% ipython --no-banner

In [1]: import numpy as np

In [2]: import numpy.linalg as la

In [3]: np.set_printoptions(suppress=True, linewidth=140)

In [4]: M = np.loadtxt("layer2.csv", delimiter=",")

In [5]: M.round(2)
Out[5]: 
array([[0.48, 0.33, 0.19],
       [0.27, 0.45, 0.27],
       [0.41, 0.47, 0.12]])

In [6]: # row-stochastic, so 1 is an eigenvalue

In [7]: rng = np.random.default_rng(710)

In [8]: z = rng.permutation(3)

In [9]: z
Out[9]: array([1, 2, 0])

In [10]: A2 = M[z][:, z]

In [11]: A2.round(2)
Out[11]: 
array([[0.45, 0.27, 0.27],
       [0.47, 0.12, 0.41],
       [0.33, 0.19, 0.48]])

In [12]: vals, V = la.eig(M)

In [13]: np.round(np.prod(vals), 2)
Out[13]: np.float64(-0.02)

In [14]: np.round(np.sort(la.eigvals(M @ M)), 2)
Out[14]: array([0.01, 0.03, 1.  ])

In [15]: np.round(np.sort(la.eigvals(la.inv(M))), 2)
Out[15]: array([-8.35,  1.  ,  5.95])

In [16]: np.round(la.norm(M, 1), 2), np.round(la.norm(M, np.inf), 2)
Out[16]: (np.float64(1.26), np.float64(1.0))

In [17]: round(float(la.norm(M, "nuc")), 2)
Out[17]: 1.33

In [18]: K = np.load("out13.npy")

In [19]: K
Out[19]: 
array([[0, 0, 0],
       [2, 2, 0],
       [1, 2, 0]])

In [20]: np.abs(np.diag(la.qr(K)[1])) > 1e-9
Out[20]: array([ True,  True, False])

In [21]: np.unique(K.round(6), axis=0).shape
Out[21]: (3, 3)

In [22]: la.lstsq(K[:-1].T, K[-1])[2]
Out[22]: np.int32(1)

In [23]: U, sig, VT = la.svd(K)

In [24]: V = VT[:(sig > 1e-8).sum()]

In [25]: x0 = K[1] + -1 * K[0] + rng.integers(2) * np.eye(3)[0]

In [26]: x0
Out[26]: array([3., 2., 0.])

In [27]: round(la.norm(x0 - V.T @ V @ x0), 2)
Out[27]: np.float64(0.0)

In [28]: U, sig, VT = la.svd(K)

In [29]: sig.round(2)
Out[29]: array([3.56, 0.56, 0.  ])

In [30]: A2 = U[:, :2] @ np.diag(sig[:2]) @ VT[:2]

In [31]: A2.round(2) + 0
Out[31]: 
array([[0., 0., 0.],
       [2., 2., 0.],
       [1., 2., 0.]])

In [32]: la.matrix_rank(K, rtol=0.05)
Out[32]: np.int64(2)
